>>> import numpy as np
>>> from numpy import linalg as LA
>>> np.set_printoptions(precision=1, suppress=True, linewidth=160, floatmode="fixed")
>>> arr = np.loadtxt("data.csv", delimiter=",")
>>> arr
array([[3.0, 1.0, 0.0, 0.0, 0.0, 0.0, 0.0, 0.0],
       [0.0, 3.0, 1.0, 0.0, 0.0, 0.0, 0.0, 0.0],
       [0.0, 0.0, 3.0, 1.0, 0.0, 0.0, 0.0, 0.0],
       [0.0, 0.0, 0.0, 3.0, 1.0, 0.0, 0.0, 0.0],
       [0.0, 0.0, 0.0, 0.0, 3.0, 1.0, 0.0, 0.0],
       [0.0, 0.0, 0.0, 0.0, 0.0, 3.0, 1.0, 0.0],
       [0.0, 0.0, 0.0, 0.0, 0.0, 0.0, 3.0, 1.0],
       [0.0, 0.0, 0.0, 0.0, 0.0, 0.0, 0.0, 3.0]])
>>> rng = np.random.default_rng(36644)
>>> labels = rng.permutation(8)
>>> labels
array([5, 6, 1, 0, 7, 3, 4, 2])
>>> M2 = arr[labels][:, labels]
>>> round(float(LA.det(M2)), 1), round(LA.det(arr[labels]), 1)
(6561.0, np.float64(6561.0))
>>> np.sort(LA.eigvals(arr))
array([3.0, 3.0, 3.0, 3.0, 3.0, 3.0, 3.0, 3.0])
>>> LA.matrix_rank(arr - arr[0, 0] * np.eye(8))
np.int64(7)
>>> arr @ arr
array([[9.0, 6.0, 1.0, 0.0, 0.0, 0.0, 0.0, 0.0],
       [0.0, 9.0, 6.0, 1.0, 0.0, 0.0, 0.0, 0.0],
       [0.0, 0.0, 9.0, 6.0, 1.0, 0.0, 0.0, 0.0],
       [0.0, 0.0, 0.0, 9.0, 6.0, 1.0, 0.0, 0.0],
       [0.0, 0.0, 0.0, 0.0, 9.0, 6.0, 1.0, 0.0],
       [0.0, 0.0, 0.0, 0.0, 0.0, 9.0, 6.0, 1.0],
       [0.0, 0.0, 0.0, 0.0, 0.0, 0.0, 9.0, 6.0],
       [0.0, 0.0, 0.0, 0.0, 0.0, 0.0, 0.0, 9.0]])
>>> x0 = np.array([2, 5, 2, 0, 4, 3, -5, 2])
>>> y = arr @ x0
>>> beta, lr = np.zeros(8), 1 / LA.norm(arr, 2) ** 2
>>> for i in range(150):
...     beta -= lr * arr.T @ (arr @ beta - y)
...     if i % 50 == 0: print(i, round(LA.norm(arr @ beta - y), 1))
... 
0 10.2
50 0.0
100 0.0
>>> round(LA.cond(arr), 1)
np.float64(1.9)
>>> np.trace(arr)
np.float64(24.0)
>>> round(LA.det(arr), 1)
np.float64(6561.0)
>>> round(np.abs(LA.eigvals(arr)).max(), 1)
np.float64(3.0)
>>> np.allclose(arr, arr.T)
False
>>> M = np.loadtxt("arr.csv", delimiter=",")
>>> M.round(1) + 0
array([[-0.7, -0.1,  0.2,  0.2, -0.1, -0.3,  0.1, -0.5],
       [-0.3, -0.3,  0.1,  0.4,  0.1,  0.0,  0.6,  0.6],
       [-0.2, -0.5, -0.2, -0.5, -0.4, -0.3, -0.3,  0.3],
       [ 0.2, -0.7, -0.2,  0.0,  0.5,  0.0,  0.1, -0.3],
       [ 0.6, -0.2,  0.1,  0.4, -0.6, -0.3,  0.2, -0.2],
       [ 0.2,  0.0,  0.7, -0.6,  0.1, -0.2,  0.4,  0.0],
       [-0.1, -0.3,  0.3,  0.0, -0.4,  0.8,  0.0, -0.1],
       [-0.1,  0.2, -0.6, -0.3, -0.2,  0.1,  0.6, -0.2]])
>>> x0 = np.array([2, 3, -3, 3, 0, 0, 3, -1])
>>> 8 - LA.matrix_rank(M - np.eye(8), tol=1e-8)
np.int64(1)
>>> np.abs(LA.eigvals(M))
array([1.0, 1.0, 1.0, 1.0, 1.0, 1.0, 1.0, 1.0])
>>> [p for p in range(1, 25) if np.allclose(LA.matrix_power(M, p), np.eye(8))]
[]
>>> np.round(M.T @ (M @ x0), 1) + 0
array([ 2.0,  3.0, -3.0,  3.0,  0.0,  0.0,  3.0, -1.0])
>>> np.round(LA.inv(M), 1) + 0
array([[-0.7, -0.3, -0.2,  0.2,  0.6,  0.2, -0.1, -0.1],
       [-0.1, -0.3, -0.5, -0.7, -0.2,  0.0, -0.3,  0.2],
       [ 0.2,  0.1, -0.2, -0.2,  0.1,  0.7,  0.3, -0.6],
       [ 0.2,  0.4, -0.5,  0.0,  0.4, -0.6,  0.0, -0.3],
       [-0.1,  0.1, -0.4,  0.5, -0.6,  0.1, -0.4, -0.2],
       [-0.3,  0.0, -0.3,  0.0, -0.3, -0.2,  0.8,  0.1],
       [ 0.1,  0.6, -0.3,  0.1,  0.2,  0.4,  0.0,  0.6],
       [-0.5,  0.6,  0.3, -0.3, -0.2,  0.0, -0.1, -0.2]])
>>> round(float(LA.det(M)), 1)
-1.0
>>> Q, R = LA.qr(M)
>>> np.round(Q @ R, 1) + 0
array([[-0.7, -0.1,  0.2,  0.2, -0.1, -0.3,  0.1, -0.5],
       [-0.3, -0.3,  0.1,  0.4,  0.1,  0.0,  0.6,  0.6],
       [-0.2, -0.5, -0.2, -0.5, -0.4, -0.3, -0.3,  0.3],
       [ 0.2, -0.7, -0.2,  0.0,  0.5,  0.0,  0.1, -0.3],
       [ 0.6, -0.2,  0.1,  0.4, -0.6, -0.3,  0.2, -0.2],
       [ 0.2,  0.0,  0.7, -0.6,  0.1, -0.2,  0.4,  0.0],
       [-0.1, -0.3,  0.3,  0.0, -0.4,  0.8,  0.0, -0.1],
       [-0.1,  0.2, -0.6, -0.3, -0.2,  0.1,  0.6, -0.2]])
>>> Q.round(1) + 0
array([[-0.7, -0.1,  0.2,  0.2, -0.1, -0.3,  0.1, -0.5],
       [-0.3, -0.3,  0.1,  0.4,  0.1,  0.0,  0.6,  0.6],
       [-0.2, -0.5, -0.2, -0.5, -0.4, -0.3, -0.3,  0.3],
       [ 0.2, -0.7, -0.2,  0.0,  0.5,  0.0,  0.1, -0.3],
       [ 0.6, -0.2,  0.1,  0.4, -0.6, -0.3,  0.2, -0.2],
       [ 0.2,  0.0,  0.7, -0.6,  0.1, -0.2,  0.4,  0.0],
       [-0.1, -0.3,  0.3,  0.0, -0.4,  0.8,  0.0, -0.1],
       [-0.1,  0.2, -0.6, -0.3, -0.2,  0.1,  0.6, -0.2]])
>>> R.round(1) + 0
array([[1.0, 0.0, 0.0, 0.0, 0.0, 0.0, 0.0, 0.0],
       [0.0, 1.0, 0.0, 0.0, 0.0, 0.0, 0.0, 0.0],
       [0.0, 0.0, 1.0, 0.0, 0.0, 0.0, 0.0, 0.0],
       [0.0, 0.0, 0.0, 1.0, 0.0, 0.0, 0.0, 0.0],
       [0.0, 0.0, 0.0, 0.0, 1.0, 0.0, 0.0, 0.0],
       [0.0, 0.0, 0.0, 0.0, 0.0, 1.0, 0.0, 0.0],
       [0.0, 0.0, 0.0, 0.0, 0.0, 0.0, 1.0, 0.0],
       [0.0, 0.0, 0.0, 0.0, 0.0, 0.0, 0.0, 1.0]])
>>> ang = np.radians(180)
>>> R = np.eye(8)
>>> R[4, 4] = R[3, 3] = np.cos(ang)
>>> R[4, 3], R[3, 4] = -np.sin(ang), np.sin(ang)
>>> R.round(1) + 0
array([[ 1.0,  0.0,  0.0,  0.0,  0.0,  0.0,  0.0,  0.0],
       [ 0.0,  1.0,  0.0,  0.0,  0.0,  0.0,  0.0,  0.0],
       [ 0.0,  0.0,  1.0,  0.0,  0.0,  0.0,  0.0,  0.0],
       [ 0.0,  0.0,  0.0, -1.0,  0.0,  0.0,  0.0,  0.0],
       [ 0.0,  0.0,  0.0,  0.0, -1.0,  0.0,  0.0,  0.0],
       [ 0.0,  0.0,  0.0,  0.0,  0.0,  1.0,  0.0,  0.0],
       [ 0.0,  0.0,  0.0,  0.0,  0.0,  0.0,  1.0,  0.0],
       [ 0.0,  0.0,  0.0,  0.0,  0.0,  0.0,  0.0,  1.0]])
>>> M2 = arr @ R.T
>>> round(LA.det(R), 1), np.trace(R)
(np.float64(1.0), np.float64(4.0))
>>> np.allclose(LA.norm(arr, axis=1), LA.norm(M2, axis=1))
True
>>> feats, _ = LA.qr(np.array([[1.1, -0.3, 1.2, -0.2, -1.8, -0.2],
...     [1.1, -0.8, 0.8, 0.2, 0.4, 1.5],
...     [-1.1, 0.9, 0.1, 1.3, -0.9, 2.2],
...     [-0.6, 0.8, -0.9, -0.2, -1.5, -1.3],
...     [0.2, 0.6, -1.3, -0.9, 0.5, -1.1],
...     [-0.5, -0.7, 0.7, 0.0, -1.2, 0.5]]))
>>> feats.round(1) + 0
array([[-0.5,  0.2, -0.6, -0.5,  0.0,  0.1],
       [-0.5, -0.2,  0.0,  0.6, -0.6,  0.2],
       [ 0.5,  0.2, -0.6,  0.3,  0.0,  0.4],
       [ 0.3,  0.4,  0.1, -0.2, -0.8, -0.4],
       [-0.1,  0.5,  0.5, -0.2,  0.0,  0.7],
       [ 0.2, -0.7,  0.0, -0.4, -0.3,  0.4]])
>>> # columns are unit length and at right angles
>>> np.round(feats[:, 0] @ feats[:, 3], 1)
np.float64(-0.0)
>>> np.round(feats.T @ feats, 1) + 0
array([[1.0, 0.0, 0.0, 0.0, 0.0, 0.0],
       [0.0, 1.0, 0.0, 0.0, 0.0, 0.0],
       [0.0, 0.0, 1.0, 0.0, 0.0, 0.0],
       [0.0, 0.0, 0.0, 1.0, 0.0, 0.0],
       [0.0, 0.0, 0.0, 0.0, 1.0, 0.0],
       [0.0, 0.0, 0.0, 0.0, 0.0, 1.0]])
>>> LA.svd(feats, compute_uv=False)
array([1.0, 1.0, 1.0, 1.0, 1.0, 1.0])
>>> np.round(LA.pinv(feats), 1) + 0
array([[-0.5, -0.5,  0.5,  0.3, -0.1,  0.2],
       [ 0.2, -0.2,  0.2,  0.4,  0.5, -0.7],
       [-0.6,  0.0, -0.6,  0.1,  0.5,  0.0],
       [-0.5,  0.6,  0.3, -0.2, -0.2, -0.4],
       [ 0.0, -0.6,  0.0, -0.8,  0.0, -0.3],
       [ 0.1,  0.2,  0.4, -0.4,  0.7,  0.4]])
>>> X = np.loadtxt("block12.csv", delimiter=",")
>>> X
array([[5.0, 1.0, 1.0, 1.0, 1.0, 1.0, 1.0, 1.0, 1.0],
       [1.0, 5.0, 1.0, 1.0, 1.0, 1.0, 1.0, 1.0, 1.0],
       [1.0, 1.0, 5.0, 1.0, 1.0, 1.0, 1.0, 1.0, 1.0],
       [1.0, 1.0, 1.0, 5.0, 1.0, 1.0, 1.0, 1.0, 1.0],
       [1.0, 1.0, 1.0, 1.0, 5.0, 1.0, 1.0, 1.0, 1.0],
       [1.0, 1.0, 1.0, 1.0, 1.0, 5.0, 1.0, 1.0, 1.0],
       [1.0, 1.0, 1.0, 1.0, 1.0, 1.0, 5.0, 1.0, 1.0],
       [1.0, 1.0, 1.0, 1.0, 1.0, 1.0, 1.0, 5.0, 1.0],
       [1.0, 1.0, 1.0, 1.0, 1.0, 1.0, 1.0, 1.0, 5.0]])
>>> # symmetric, so the eigenvalues are real
>>> L = LA.cholesky(X)
>>> np.diag(L) ** 2
array([5.0, 4.8, 4.7, 4.6, 4.5, 4.4, 4.4, 4.4, 4.3])
>>> LA.eigvalsh(X).min() > 0
np.True_
>>> X / np.sqrt(np.outer(np.diag(X), np.diag(X)))
array([[1.0, 0.2, 0.2, 0.2, 0.2, 0.2, 0.2, 0.2, 0.2],
       [0.2, 1.0, 0.2, 0.2, 0.2, 0.2, 0.2, 0.2, 0.2],
       [0.2, 0.2, 1.0, 0.2, 0.2, 0.2, 0.2, 0.2, 0.2],
       [0.2, 0.2, 0.2, 1.0, 0.2, 0.2, 0.2, 0.2, 0.2],
       [0.2, 0.2, 0.2, 0.2, 1.0, 0.2, 0.2, 0.2, 0.2],
       [0.2, 0.2, 0.2, 0.2, 0.2, 1.0, 0.2, 0.2, 0.2],
       [0.2, 0.2, 0.2, 0.2, 0.2, 0.2, 1.0, 0.2, 0.2],
       [0.2, 0.2, 0.2, 0.2, 0.2, 0.2, 0.2, 1.0, 0.2],
       [0.2, 0.2, 0.2, 0.2, 0.2, 0.2, 0.2, 0.2, 1.0]])
>>> E = np.array([[0.5, 0.9, 2.0, 0.4],
...     [-0.5, -1.2, -0.7, 0.3],
...     [-0.3, -0.8, 1.0, -0.7],
...     [-1.1, -0.8, 0.9, -1.1],
...     [0.3, 0.0, 0.9, 1.9],
...     [0.6, 0.9, 0.2, 0.3],
...     [-1.4, 1.1, 1.6, -0.1],
...     [-0.9, -0.7, 0.7, 0.2],
...     [0.3, 0.7, -0.5, -1.9],
...     [0.5, 1.0, -1.4, 0.0],
...     [-2.1, -1.2, 1.0, -0.2],
...     [0.8, -0.9, -1.2, -0.4],
...     [-0.8, -0.5, 1.0, 0.5],
...     [-0.9, -0.1, -1.4, -0.3],
...     [0.3, 1.2, -0.3, -1.4],
...     [-1.4, 1.1, -0.1, 0.8],
...     [0.6, 0.2, -1.6, 0.5],
...     [-0.8, 0.1, -0.4, 1.8],
...     [-0.8, -2.2, 1.4, -0.7],
...     [0.3, -0.6, -1.5, 0.8],
...     [0.3, 0.7, 0.6, 0.6],
...     [0.6, 0.0, -0.7, 0.2],
...     [-1.2, -2.5, 0.8, -0.3]])
>>> E[0] *= 3
>>> E
array([[ 1.5,  2.7,  6.0,  1.2],
       [-0.5, -1.2, -0.7,  0.3],
       [-0.3, -0.8,  1.0, -0.7],
       [-1.1, -0.8,  0.9, -1.1],
       [ 0.3,  0.0,  0.9,  1.9],
       [ 0.6,  0.9,  0.2,  0.3],
       [-1.4,  1.1,  1.6, -0.1],
       [-0.9, -0.7,  0.7,  0.2],
       [ 0.3,  0.7, -0.5, -1.9],
       [ 0.5,  1.0, -1.4,  0.0],
       [-2.1, -1.2,  1.0, -0.2],
       [ 0.8, -0.9, -1.2, -0.4],
       [-0.8, -0.5,  1.0,  0.5],
       [-0.9, -0.1, -1.4, -0.3],
       [ 0.3,  1.2, -0.3, -1.4],
       [-1.4,  1.1, -0.1,  0.8],
       [ 0.6,  0.2, -1.6,  0.5],
       [-0.8,  0.1, -0.4,  1.8],
       [-0.8, -2.2,  1.4, -0.7],
       [ 0.3, -0.6, -1.5,  0.8],
       [ 0.3,  0.7,  0.6,  0.6],
       [ 0.6,  0.0, -0.7,  0.2],
       [-1.2, -2.5,  0.8, -0.3]])
>>> dist = LA.norm(E[:, None] - E[None], axis=-1)
>>> dist[13].round(6).argsort(kind="stable")[:4]
array([13,  1, 19, 21])
>>> np.unravel_index(dist.round(6).argmax(), dist.shape)
(np.int64(0), np.int64(13))
>>> LA.norm(E, axis=1)
array([6.9, 1.5, 1.5, 2.0, 2.1, 1.1, 2.4, 1.4, 2.1, 1.8, 2.6, 1.7, 1.5, 1.7, 1.9, 2.0, 1.8, 2.0, 2.8, 1.8, 1.1, 0.9, 2.9])
>>> LA.norm(E - E.mean(axis=0), axis=1)
array([6.7, 1.5, 1.3, 1.7, 2.0, 1.3, 2.1, 1.0, 2.3, 2.1, 2.3, 2.1, 1.1, 1.8, 2.1, 1.8, 2.1, 1.9, 2.6, 2.1, 1.1, 1.3, 2.7])
>>> LA.matrix_rank(dist ** 2)
np.int64(6)
>>> dist.shape
(23, 23)
>>> f = np.array([0, 1, 0, 3, 2, 1, 2, 0])
>>> M2 = M + np.outer(f, np.eye(8)[6])
>>> LA.matrix_rank(LA.inv(M2) - LA.inv(M), tol=1e-8)
np.int64(1)
>>> M2.round(1) + 0
array([[-0.7, -0.1,  0.2,  0.2, -0.1, -0.3,  0.1, -0.5],
       [-0.3, -0.3,  0.1,  0.4,  0.1,  0.0,  1.6,  0.6],
       [-0.2, -0.5, -0.2, -0.5, -0.4, -0.3, -0.3,  0.3],
       [ 0.2, -0.7, -0.2,  0.0,  0.5,  0.0,  3.1, -0.3],
       [ 0.6, -0.2,  0.1,  0.4, -0.6, -0.3,  2.2, -0.2],
       [ 0.2,  0.0,  0.7, -0.6,  0.1, -0.2,  1.4,  0.0],
       [-0.1, -0.3,  0.3,  0.0, -0.4,  0.8,  2.0, -0.1],
       [-0.1,  0.2, -0.6, -0.3, -0.2,  0.1,  0.6, -0.2]])
>>> C = E[[9, 7]].astype(float)
>>> for _ in range(6):
...     labels = LA.norm(E[:, None] - C, axis=-1).argmin(axis=1)
...     C = np.array([E[labels == j].mean(axis=0) for j in range(2)])
... 
>>> labels
array([1, 0, 1, 1, 1, 0, 1, 1, 0, 0, 1, 0, 1, 0, 0, 1, 0, 1, 1, 0, 1, 0, 1])
>>> np.bincount(labels)
array([10, 13])
>>> C
array([[ 0.3,  0.1, -0.9, -0.2],
       [-0.7, -0.2,  1.2,  0.3]])
>>> M2 = np.array([[0, -2, -1], [-1, 1, -2], [1, 2, 3], [-3, -2, -3]])
>>> LA.matrix_rank(np.vstack([E, M2.T]))
np.int64(4)
>>> np.einsum("ij->j", E)
array([-6.1, -1.8,  6.3,  2.0])
>>> cen = E - E.mean(axis=0)
>>> V = LA.svd(cen)[2][:2]
>>> M2 = cen - cen @ V.T @ V
>>> np.round(np.cov(cen @ V.T, rowvar=False), 1) + 0
array([[2.8, 0.0],
       [0.0, 1.6]])
>>> np.diag(V.T @ V)
array([0.3, 0.7, 1.0, 0.1])
>>> mat = np.load("w.npy")
>>> mat
array([[ 3.0,  2.0,  0.0,  0.0,  0.0,  0.0,  0.0,  0.0,  0.0,  0.0,  0.0,  0.0,  0.0],
       [ 2.0, -3.0,  2.0,  0.0,  0.0,  0.0,  0.0,  0.0,  0.0,  0.0,  0.0,  0.0,  0.0],
       [ 0.0,  2.0,  1.0,  2.0,  0.0,  0.0,  0.0,  0.0,  0.0,  0.0,  0.0,  0.0,  0.0],
       [ 0.0,  0.0,  2.0,  1.0,  2.0,  0.0,  0.0,  0.0,  0.0,  0.0,  0.0,  0.0,  0.0],
       [ 0.0,  0.0,  0.0,  2.0,  3.0,  2.0,  0.0,  0.0,  0.0,  0.0,  0.0,  0.0,  0.0],
       [ 0.0,  0.0,  0.0,  0.0,  2.0,  3.0,  2.0,  0.0,  0.0,  0.0,  0.0,  0.0,  0.0],
       [ 0.0,  0.0,  0.0,  0.0,  0.0,  2.0, -1.0,  2.0,  0.0,  0.0,  0.0,  0.0,  0.0],
       [ 0.0,  0.0,  0.0,  0.0,  0.0,  0.0,  2.0, -2.0,  2.0,  0.0,  0.0,  0.0,  0.0],
       [ 0.0,  0.0,  0.0,  0.0,  0.0,  0.0,  0.0,  2.0,  2.0,  2.0,  0.0,  0.0,  0.0],
       [ 0.0,  0.0,  0.0,  0.0,  0.0,  0.0,  0.0,  0.0,  2.0,  2.0,  2.0,  0.0,  0.0],
       [ 0.0,  0.0,  0.0,  0.0,  0.0,  0.0,  0.0,  0.0,  0.0,  2.0,  3.0,  2.0,  0.0],
       [ 0.0,  0.0,  0.0,  0.0,  0.0,  0.0,  0.0,  0.0,  0.0,  0.0,  2.0, -2.0,  2.0],
       [ 0.0,  0.0,  0.0,  0.0,  0.0,  0.0,  0.0,  0.0,  0.0,  0.0,  0.0,  2.0,  3.0]])
>>> # equal to its transpose
>>> M2 = LA.inv(mat)
>>> round(float(LA.cond(mat)), 1)
23.7
>>> np.round(LA.slogdet(mat)[0], 1)
np.float64(-1.0)
>>> np.allclose(M2, mat.T)
False
>>> round(float(LA.det(mat) * LA.det(M2)), 1)
1.0
